$ python -q
>>> import numpy as np
>>> np.set_printoptions(precision=2, suppress=True, linewidth=100, floatmode="fixed")
>>> arr = np.loadtxt("data.csv", delimiter=",")
>>> arr
array([[ 13.00,  -2.00,  13.00,   1.00,  16.00],
       [ -2.00,  17.00,  -9.00, -17.00, -22.00],
       [ 13.00,  -9.00,  27.00,  25.00,  19.00],
       [  1.00, -17.00,  25.00,  43.00,  13.00],
       [ 16.00, -22.00,  19.00,  13.00,  45.00]])
>>> # symmetric, so the eigenvalues are real
>>> rng = np.random.default_rng(96)
>>> labels = rng.permutation(5)
>>> labels
array([3, 1, 2, 4, 0])
>>> Y = arr[labels][:, labels]
>>> np.trace(Y)
np.float64(145.0)
>>> np.diag(Y)
array([43.00, 17.00, 27.00, 45.00, 13.00])
>>> np.round(np.sort(np.abs(np.linalg.eigvals(Y))), 2) + 0
array([ 0.00,  0.00, 18.14, 35.47, 91.39])
>>> Uu, sigma, Vh = np.linalg.svd(arr)
>>> np.argmax(sigma[:-1] / (sigma[1:] + 1e-6)) + 1
np.int64(3)
>>> sigma.round(2) + 0
array([91.39, 35.47, 18.14,  0.00,  0.00])
>>> Y = Uu[:, :3] @ np.diag(sigma[:3]) @ Vh[:3]
>>> round(np.linalg.norm(arr - Y) / np.linalg.norm(arr), 2)
np.float64(0.0)
>>> np.linalg.matrix_rank(Y)
np.int64(3)
>>> t3 = np.stack([arr, -2 * arr, arr[::-1]])
>>> t3.sum(axis=0)
array([[  3.00, -20.00,   6.00,  12.00,  29.00],
       [  3.00, -34.00,  34.00,  60.00,  35.00],
       [  0.00,   0.00,   0.00,   0.00,   0.00],
       [ -3.00,  34.00, -34.00, -60.00, -35.00],
       [ -3.00,  20.00,  -6.00, -12.00, -29.00]])
>>> np.round(np.linalg.det(t3), 2) + 0
array([0.00, 0.00, 0.00])
>>> E = np.loadtxt("mat.csv", delimiter=",")
>>> E
array([[-0.69, -0.78,  0.18, -0.26,  2.61,  1.78,  0.36, -1.58,  0.45,  0.69,  2.34, -2.24],
       [-0.34, -0.51, -0.97,  1.20, -1.56, -1.76, -2.11, -1.35,  1.98,  0.85,  2.34,  0.56],
       [-2.23,  0.76, -0.20, -0.51, -2.08,  0.53,  0.60, -0.56,  2.04, -0.43, -1.71, -2.56],
       [-1.37, -0.63, -2.19, -2.16, -0.34,  1.03,  1.75,  1.34,  1.02,  0.52,  1.22,  2.11],
       [-0.51,  3.05, -0.43,  1.76, -0.35,  1.15,  1.08, -1.07, -0.50, -2.21,  1.46,  1.05],
       [-1.89,  1.96, -0.64, -0.81,  0.81, -1.91,  0.28, -1.46, -1.86,  2.49, -0.57,  0.24],
       [ 0.86,  1.84,  1.27, -1.06,  1.08,  1.56, -1.47, -0.84,  2.44,  1.08, -1.20,  1.76],
       [-0.34, -0.27,  1.77, -1.61, -2.65,  1.91, -1.24, -0.69, -2.16,  0.58,  1.17,  0.21],
       [ 0.86,  1.15, -2.45,  1.44, -0.39,  1.95, -1.36,  1.80, -0.67,  1.98, -0.24, -1.20],
       [ 0.51,  2.03, -0.02, -2.49,  0.49, -1.44, -1.42,  1.87,  0.16, -1.42,  1.56, -1.47],
       [-1.54,  0.61,  2.79,  1.60, -0.01, -0.31,  0.86,  2.62,  0.71,  1.56,  1.11,  0.12],
       [-3.09, -0.85, -0.28,  0.53,  1.38,  0.61, -2.73,  0.72, -0.62, -1.55, -0.81,  0.86]])
>>> vec = np.array([1, -1, -4, 1, 1, 3, -1, -1, 1, 1, 2, -1])
>>> h1 = np.maximum(E @ vec, 0)
>>> E.T @ h1
array([ -9.77,   5.98, -66.16,  19.92,  19.01,  59.28, -22.48,   1.78,  19.99,  53.63,  66.41,
       -34.88])
>>> np.maximum(E @ (3 * vec), 0)
array([49.04, 26.47,  0.00, 22.13,  6.51,  0.00,  0.97,  0.00, 53.95,  0.00,  0.00,  0.00])
>>> np.maximum(E @ vec, 0) - np.maximum(-E @ vec, 0)
array([ 16.35,   8.82,  -2.48,   7.38,   2.17,  -6.58,   0.32,  -3.22,  17.98,  -4.86, -11.78,
        -0.02])
>>> np.flatnonzero(h1 > 1e-9)
array([0, 1, 3, 4, 6, 8])
>>> Y = E / np.linalg.norm(E, axis=1, keepdims=True)
>>> gram = Y @ Y.T
>>> np.degrees(np.arccos(np.clip(gram[11, 0], -1, 1)))
np.float64(90.0)
>>> gram.round(2) + 0
array([[1.00, 0.00, 0.00, 0.00, 0.00, 0.00, 0.00, 0.00, 0.00, 0.00, 0.00, 0.00],
       [0.00, 1.00, 0.00, 0.00, 0.00, 0.00, 0.00, 0.00, 0.00, 0.00, 0.00, 0.00],
       [0.00, 0.00, 1.00, 0.00, 0.00, 0.00, 0.00, 0.00, 0.00, 0.00, 0.00, 0.00],
       [0.00, 0.00, 0.00, 1.00, 0.00, 0.00, 0.00, 0.00, 0.00, 0.00, 0.00, 0.00],
       [0.00, 0.00, 0.00, 0.00, 1.00, 0.00, 0.00, 0.00, 0.00, 0.00, 0.00, 0.00],
       [0.00, 0.00, 0.00, 0.00, 0.00, 1.00, 0.00, 0.00, 0.00, 0.00, 0.00, 0.00],
       [0.00, 0.00, 0.00, 0.00, 0.00, 0.00, 1.00, 0.00, 0.00, 0.00, 0.00, 0.00],
       [0.00, 0.00, 0.00, 0.00, 0.00, 0.00, 0.00, 1.00, 0.00, 0.00, 0.00, 0.00],
       [0.00, 0.00, 0.00, 0.00, 0.00, 0.00, 0.00, 0.00, 1.00, 0.00, 0.00, 0.00],
       [0.00, 0.00, 0.00, 0.00, 0.00, 0.00, 0.00, 0.00, 0.00, 1.00, 0.00, 0.00],
       [0.00, 0.00, 0.00, 0.00, 0.00, 0.00, 0.00, 0.00, 0.00, 0.00, 1.00, 0.00],
       [0.00, 0.00, 0.00, 0.00, 0.00, 0.00, 0.00, 0.00, 0.00, 0.00, 0.00, 1.00]])
>>> np.argwhere(np.triu(np.abs(gram) > 0.95, 1))
array([], shape=(0, 2), dtype=int64)
>>> gram[11].round(2) + 0
array([0.00, 0.00, 0.00, 0.00, 0.00, 0.00, 0.00, 0.00, 0.00, 0.00, 0.00, 1.00])
>>> (np.abs(gram) > 0.9).astype(int)
array([[1, 0, 0, 0, 0, 0, 0, 0, 0, 0, 0, 0],
       [0, 1, 0, 0, 0, 0, 0, 0, 0, 0, 0, 0],
       [0, 0, 1, 0, 0, 0, 0, 0, 0, 0, 0, 0],
       [0, 0, 0, 1, 0, 0, 0, 0, 0, 0, 0, 0],
       [0, 0, 0, 0, 1, 0, 0, 0, 0, 0, 0, 0],
       [0, 0, 0, 0, 0, 1, 0, 0, 0, 0, 0, 0],
       [0, 0, 0, 0, 0, 0, 1, 0, 0, 0, 0, 0],
       [0, 0, 0, 0, 0, 0, 0, 1, 0, 0, 0, 0],
       [0, 0, 0, 0, 0, 0, 0, 0, 1, 0, 0, 0],
       [0, 0, 0, 0, 0, 0, 0, 0, 0, 1, 0, 0],
       [0, 0, 0, 0, 0, 0, 0, 0, 0, 0, 1, 0],
       [0, 0, 0, 0, 0, 0, 0, 0, 0, 0, 0, 1]])
>>> (gram - 2 * np.eye(12)).round(6).argmax(axis=1)
array([1, 0, 0, 0, 0, 0, 0, 0, 0, 0, 0, 0])
>>> Y = np.linalg.inv(E)
>>> np.round(E @ Y, 2) + 0
array([[1.00, 0.00, 0.00, 0.00, 0.00, 0.00, 0.00, 0.00, 0.00, 0.00, 0.00, 0.00],
       [0.00, 1.00, 0.00, 0.00, 0.00, 0.00, 0.00, 0.00, 0.00, 0.00, 0.00, 0.00],
       [0.00, 0.00, 1.00, 0.00, 0.00, 0.00, 0.00, 0.00, 0.00, 0.00, 0.00, 0.00],
       [0.00, 0.00, 0.00, 1.00, 0.00, 0.00, 0.00, 0.00, 0.00, 0.00, 0.00, 0.00],
       [0.00, 0.00, 0.00, 0.00, 1.00, 0.00, 0.00, 0.00, 0.00, 0.00, 0.00, 0.00],
       [0.00, 0.00, 0.00, 0.00, 0.00, 1.00, 0.00, 0.00, 0.00, 0.00, 0.00, 0.00],
       [0.00, 0.00, 0.00, 0.00, 0.00, 0.00, 1.00, 0.00, 0.00, 0.00, 0.00, 0.00],
       [0.00, 0.00, 0.00, 0.00, 0.00, 0.00, 0.00, 1.00, 0.00, 0.00, 0.00, 0.00],
       [0.00, 0.00, 0.00, 0.00, 0.00, 0.00, 0.00, 0.00, 1.00, 0.00, 0.00, 0.00],
       [0.00, 0.00, 0.00, 0.00, 0.00, 0.00, 0.00, 0.00, 0.00, 1.00, 0.00, 0.00],
       [0.00, 0.00, 0.00, 0.00, 0.00, 0.00, 0.00, 0.00, 0.00, 0.00, 1.00, 0.00],
       [0.00, 0.00, 0.00, 0.00, 0.00, 0.00, 0.00, 0.00, 0.00, 0.00, 0.00, 1.00]])
>>> np.allclose(Y, E.T)
False
>>> (np.abs(Y) > 1e-9).astype(int)
array([[1, 1, 1, 1, 1, 1, 1, 1, 1, 1, 1, 1],
       [1, 1, 1, 1, 1, 1, 1, 1, 1, 1, 1, 1],
       [1, 1, 1, 1, 1, 1, 1, 1, 1, 1, 1, 1],
       [1, 1, 1, 1, 1, 1, 1, 1, 1, 1, 1, 1],
       [1, 1, 1, 1, 1, 1, 1, 1, 1, 1, 1, 1],
       [1, 1, 1, 1, 1, 1, 1, 1, 1, 1, 1, 1],
       [1, 1, 1, 1, 1, 1, 1, 1, 1, 1, 1, 1],
       [1, 1, 1, 1, 1, 1, 1, 1, 1, 1, 1, 1],
       [1, 1, 1, 1, 1, 1, 1, 1, 1, 1, 1, 1],
       [1, 1, 1, 1, 1, 1, 1, 1, 1, 1, 1, 1],
       [1, 1, 1, 1, 1, 1, 1, 1, 1, 1, 1, 1],
       [1, 1, 1, 1, 1, 1, 1, 1, 1, 1, 1, 1]])
>>> Y.round(2) + 0
array([[-0.03, -0.01, -0.09, -0.05, -0.02, -0.08,  0.03, -0.01,  0.03,  0.02, -0.06, -0.12],
       [-0.03, -0.02,  0.03, -0.03,  0.12,  0.08,  0.07, -0.01,  0.05,  0.08,  0.02, -0.03],
       [ 0.01, -0.04, -0.01, -0.09, -0.02, -0.03,  0.05,  0.07, -0.10,  0.00,  0.11, -0.01],
       [-0.01,  0.05, -0.02, -0.09,  0.07, -0.03, -0.04, -0.06,  0.06, -0.10,  0.06,  0.02],
       [ 0.10, -0.06, -0.08, -0.01, -0.01,  0.03,  0.04, -0.11, -0.02,  0.02,  0.00,  0.06],
       [ 0.07, -0.07,  0.02,  0.04,  0.05, -0.08,  0.06,  0.08,  0.08, -0.06, -0.01,  0.02],
       [ 0.01, -0.08,  0.02,  0.07,  0.04,  0.01, -0.06, -0.05, -0.05, -0.06,  0.03, -0.11],
       [-0.06, -0.05, -0.02,  0.05, -0.04, -0.06, -0.03, -0.03,  0.07,  0.07,  0.10,  0.03],
       [ 0.02,  0.08,  0.08,  0.04, -0.02, -0.07,  0.10, -0.09, -0.03,  0.01,  0.03, -0.02],
       [ 0.03,  0.03, -0.02,  0.02, -0.09,  0.10,  0.04,  0.02,  0.08, -0.06,  0.06, -0.06],
       [ 0.09,  0.09, -0.07,  0.05,  0.06, -0.02, -0.05,  0.05, -0.01,  0.06,  0.04, -0.03],
       [-0.09,  0.02, -0.10,  0.08,  0.04,  0.01,  0.07,  0.01, -0.05, -0.06,  0.00,  0.03]])
>>> np.round(np.linalg.cond(E), 2)
np.float64(1.0)
>>> np.linalg.inv(Y)
array([[-0.69, -0.78,  0.18, -0.26,  2.61,  1.78,  0.36, -1.58,  0.45,  0.69,  2.34, -2.24],
       [-0.34, -0.51, -0.97,  1.20, -1.56, -1.76, -2.11, -1.35,  1.98,  0.85,  2.34,  0.56],
       [-2.23,  0.76, -0.20, -0.51, -2.08,  0.53,  0.60, -0.56,  2.04, -0.43, -1.71, -2.56],
       [-1.37, -0.63, -2.19, -2.16, -0.34,  1.03,  1.75,  1.34,  1.02,  0.52,  1.22,  2.11],
       [-0.51,  3.05, -0.43,  1.76, -0.35,  1.15,  1.08, -1.07, -0.50, -2.21,  1.46,  1.05],
       [-1.89,  1.96, -0.64, -0.81,  0.81, -1.91,  0.28, -1.46, -1.86,  2.49, -0.57,  0.24],
       [ 0.86,  1.84,  1.27, -1.06,  1.08,  1.56, -1.47, -0.84,  2.44,  1.08, -1.20,  1.76],
       [-0.34, -0.27,  1.77, -1.61, -2.65,  1.91, -1.24, -0.69, -2.16,  0.58,  1.17,  0.21],
       [ 0.86,  1.15, -2.45,  1.44, -0.39,  1.95, -1.36,  1.80, -0.67,  1.98, -0.24, -1.20],
       [ 0.51,  2.03, -0.02, -2.49,  0.49, -1.44, -1.42,  1.87,  0.16, -1.42,  1.56, -1.47],
       [-1.54,  0.61,  2.79,  1.60, -0.01, -0.31,  0.86,  2.62,  0.71,  1.56,  1.11,  0.12],
       [-3.09, -0.85, -0.28,  0.53,  1.38,  0.61, -2.73,  0.72, -0.62, -1.55, -0.81,  0.86]])
